In [1]: import numpy as np

In [2]: np.set_printoptions(suppress=True, linewidth=160)

In [3]: arr = np.array([[-0.3, 0.6, 1.1],
   ...:     [0.7, -0.6, -0.7],
   ...:     [2.5, -0.1, -0.2],
   ...:     [0.3, -1.0, -0.6],
   ...:     [0.6, 1.6, -1.6],
   ...:     [0.2, 0.5, 0.2],
   ...:     [1.1, 0.8, -0.3],
   ...:     [1.2, 0.2, -0.8],
   ...:     [-0.4, 0.8, -0.6],
   ...:     [1.1, 0.9, -0.3],
   ...:     [-1.1, -0.4, -0.2],
   ...:     [-0.1, 0.5, -0.2],
   ...:     [-1.0, 1.5, -0.6],
   ...:     [0.1, 0.4, -0.4],
   ...:     [-1.3, 0.8, 0.7],
   ...:     [-0.3, 1.3, -1.5],
   ...:     [-0.3, -0.4, 1.7],
   ...:     [0.1, 2.9, 1.0],
   ...:     [-1.6, 0.4, -1.0],
   ...:     [1.2, -0.2, 0.8],
   ...:     [-1.3, -1.5, -1.3],
   ...:     [1.4, -0.4, 1.6],
   ...:     [-0.1, 1.8, 0.3],
   ...:     [0.1, 1.1, 0.0],
   ...:     [0.0, -0.3, -1.1],
   ...:     [-1.6, -0.1, 0.3],
   ...:     [1.2, 0.3, 2.4],
   ...:     [1.2, -0.8, 0.4]])

In [4]: rng = np.random.default_rng(10848)

In [5]: arr[:, 1] = 2 * arr[:, 0] + 0.1 * rng.normal(size=28)

In [6]: arr.round(1) + 0
Out[6]: 
array([[-0.3, -0.3,  1.1],
       [ 0.7,  1.3, -0.7],
       [ 2.5,  5. , -0.2],
       [ 0.3,  0.6, -0.6],
       [ 0.6,  1.2, -1.6],
       [ 0.2,  0.3,  0.2],
       [ 1.1,  2.1, -0.3],
       [ 1.2,  2.4, -0.8],
       [-0.4, -0.6, -0.6],
       [ 1.1,  2.3, -0.3],
       [-1.1, -2.3, -0.2],
       [-0.1, -0.2, -0.2],
       [-1. , -2.1, -0.6],
       [ 0.1,  0.4, -0.4],
       [-1.3, -2.4,  0.7],
       [-0.3, -0.7, -1.5],
       [-0.3, -0.7,  1.7],
       [ 0.1,  0.5,  1. ],
       [-1.6, -3.1, -1. ],
       [ 1.2,  2.4,  0.8],
       [-1.3, -2.6, -1.3],
       [ 1.4,  2.8,  1.6],
       [-0.1, -0.2,  0.3],
       [ 0.1,  0.3,  0. ],
       [ 0. ,  0. , -1.1],
       [-1.6, -3.2,  0.3],
       [ 1.2,  2.4,  2.4],
       [ 1.2,  2.3,  0.4]])

In [7]: W2 = arr[[25, 14]].astype(float)

In [8]: for _ in range(5):
   ...:     labels = np.linalg.norm(arr[:, None] - W2, axis=-1).argmin(axis=1)
   ...:     W2 = np.array([arr[labels == j].mean(axis=0) for j in range(2)])
   ...: 

In [9]: print(labels)
[1 1 1 1 1 1 1 1 0 1 0 1 0 1 0 0 1 1 0 1 0 1 1 1 1 0 1 1]

In [10]: W2.round(1)
Out[10]: 
array([[-1.1, -2.1, -0.5],
       [ 0.6,  1.3,  0.2]])

In [11]: np.round(W2[1] - W2[0], 1)
Out[11]: array([1.7, 3.4, 0.7])

In [12]: U, sigma, VT = np.linalg.svd(arr)

In [13]: sigma.round(1)
Out[13]: array([12. ,  5. ,  0.3])

In [14]: out = U[:, :2] @ np.diag(sigma[:2]) @ VT[:2]

In [15]: out.round(1) + 0
Out[15]: 
array([[-0.2, -0.4,  1.1],
       [ 0.7,  1.3, -0.7],
       [ 2.5,  5. , -0.2],
       [ 0.3,  0.6, -0.6],
       [ 0.6,  1.2, -1.6],
       [ 0.2,  0.3,  0.2],
       [ 1.1,  2.2, -0.3],
       [ 1.2,  2.4, -0.8],
       [-0.3, -0.6, -0.6],
       [ 1.2,  2.3, -0.3],
       [-1.1, -2.3, -0.2],
       [-0.1, -0.2, -0.2],
       [-1. , -2.1, -0.6],
       [ 0.2,  0.3, -0.4],
       [-1.2, -2.5,  0.7],
       [-0.3, -0.7, -1.5],
       [-0.3, -0.7,  1.7],
       [ 0.2,  0.4,  1. ],
       [-1.5, -3.1, -1. ],
       [ 1.2,  2.4,  0.8],
       [-1.3, -2.6, -1.3],
       [ 1.4,  2.8,  1.6],
       [-0.1, -0.2,  0.3],
       [ 0.1,  0.3,  0. ],
       [ 0. ,  0. , -1.1],
       [-1.6, -3.2,  0.3],
       [ 1.2,  2.4,  2.4],
       [ 1.2,  2.4,  0.4]])

In [16]: print(np.round(np.abs(arr - out).max(), 1))
0.1

In [17]: x0 = np.array([1, -2, 2])

In [18]: print(np.round(arr @ (2 * x0), 1))
[  5.1  -6.6 -16.   -4.3  -9.9  -0.1  -7.6 -10.3  -0.8  -8.4   6.2  -0.2   4.   -2.9  10.   -3.8   8.9   2.2   5.1  -4.    2.5  -2.2   2.   -1.1  -4.3  10.8
   2.4  -5.4]

In [19]: np.round(arr * x0, 1) + 0
Out[19]: 
array([[ -0.3,   0.7,   2.2],
       [  0.7,  -2.6,  -1.4],
       [  2.5, -10.1,  -0.4],
       [  0.3,  -1.2,  -1.2],
       [  0.6,  -2.4,  -3.2],
       [  0.2,  -0.7,   0.4],
       [  1.1,  -4.3,  -0.6],
       [  1.2,  -4.8,  -1.6],
       [ -0.4,   1.2,  -1.2],
       [  1.1,  -4.7,  -0.6],
       [ -1.1,   4.6,  -0.4],
       [ -0.1,   0.4,  -0.4],
       [ -1. ,   4.2,  -1.2],
       [  0.1,  -0.7,  -0.8],
       [ -1.3,   4.9,   1.4],
       [ -0.3,   1.4,  -3. ],
       [ -0.3,   1.4,   3.4],
       [  0.1,  -1. ,   2. ],
       [ -1.6,   6.2,  -2. ],
       [  1.2,  -4.8,   1.6],
       [ -1.3,   5.2,  -2.6],
       [  1.4,  -5.7,   3.2],
       [ -0.1,   0.5,   0.6],
       [  0.1,  -0.6,   0. ],
       [  0. ,   0. ,  -2.2],
       [ -1.6,   6.4,   0.6],
       [  1.2,  -4.8,   4.8],
       [  1.2,  -4.7,   0.8]])

In [20]: print(np.round((arr * x0).sum(axis=1), 1))
[ 2.6 -3.3 -8.  -2.1 -5.  -0.1 -3.8 -5.2 -0.4 -4.2  3.1 -0.1  2.  -1.4  5.  -1.9  4.5  1.1  2.6 -2.   1.3 -1.1  1.  -0.5 -2.2  5.4  1.2 -2.7]

In [21]: (arr @ x0).argmax()
Out[21]: np.int64(25)

In [22]: np.round(np.einsum("ij,j->i", arr, x0), 1)
Out[22]: 
array([ 2.6, -3.3, -8. , -2.1, -5. , -0.1, -3.8, -5.2, -0.4, -4.2,  3.1, -0.1,  2. , -1.4,  5. , -1.9,  4.5,  1.1,  2.6, -2. ,  1.3, -1.1,  1. , -0.5, -2.2,
        5.4,  1.2, -2.7])

In [23]: mat = np.load("run3.npy")

In [24]: print(mat)
[[-6  2  2  1  1 -1 -1 -3  1]
 [-1  2  1  2  1 -3 -3  3  1]
 [-3  1 -1  1  0  2  1  3 -2]
 [ 3  3  1 -3  3 -2  3  2  3]
 [ 2 -1 -2  2 -3  2  3 -2 -2]
 [-3  0  0 -1  0 -6  1 -3  0]
 [ 0  0  2  1  1 -2 -2 -3  0]
 [-3 -1 -2  0  3  3  1 -4  2]
 [ 0 -2  1 -1  2  3 -3  0  1]]

In [25]: np.count_nonzero(mat)
Out[25]: np.int64(70)

In [26]: mat.shape
Out[26]: (9, 9)

In [27]: np.round(np.linalg.svd(mat, compute_uv=False), 1)
Out[27]: array([10.9,  9.8,  7.9,  7.5,  6.3,  3.4,  2.7,  1.5,  0.3])

In [28]: print(np.unravel_index(np.abs(mat).argmax(), mat.shape))
(np.int64(0), np.int64(0))

In [29]: print(round(float(np.linalg.norm(mat)), 1))
19.8

In [30]: mat.sum(axis=0)
Out[30]: array([-11,   4,   2,   2,   8,  -4,   0,  -7,   4])

In [31]: np.round(mat.mean(axis=0), 1)
Out[31]: array([-1.2,  0.4,  0.2,  0.2,  0.9, -0.4,  0. , -0.8,  0.4])

In [32]: labels = rng.permutation(9)

In [33]: labels
Out[33]: array([5, 1, 3, 6, 2, 7, 8, 0, 4])

In [34]: out = mat[labels][:, labels]

In [35]: out
Out[35]: 
array([[-6,  0, -1,  1,  0, -3,  0, -3,  0],
       [-3,  2,  2, -3,  1,  3,  1, -1,  1],
       [-2,  3, -3,  3,  1,  2,  3,  3,  3],
       [-2,  0,  1, -2,  2, -3,  0,  0,  1],
       [ 2,  1,  1,  1, -1,  3, -2, -3,  0],
       [ 3, -1,  0,  1, -2, -4,  2, -3,  3],
       [ 3, -2, -1, -3,  1,  0,  1,  0,  2],
       [-1,  2,  1, -1,  2, -3,  1, -6,  1],
       [ 2, -1,  2,  3, -2, -2, -2,  2, -3]])

In [36]: np.round(np.sort(np.abs(np.linalg.eigvals(out))), 1)
Out[36]: array([1.9, 1.9, 2. , 4.1, 4.8, 4.8, 5.1, 5.3, 8.6])

In [37]: round(np.linalg.det(out), 1), np.round(np.linalg.det(mat[labels]), 1)
Out[37]: (np.float64(157045.0), np.float64(157045.0))
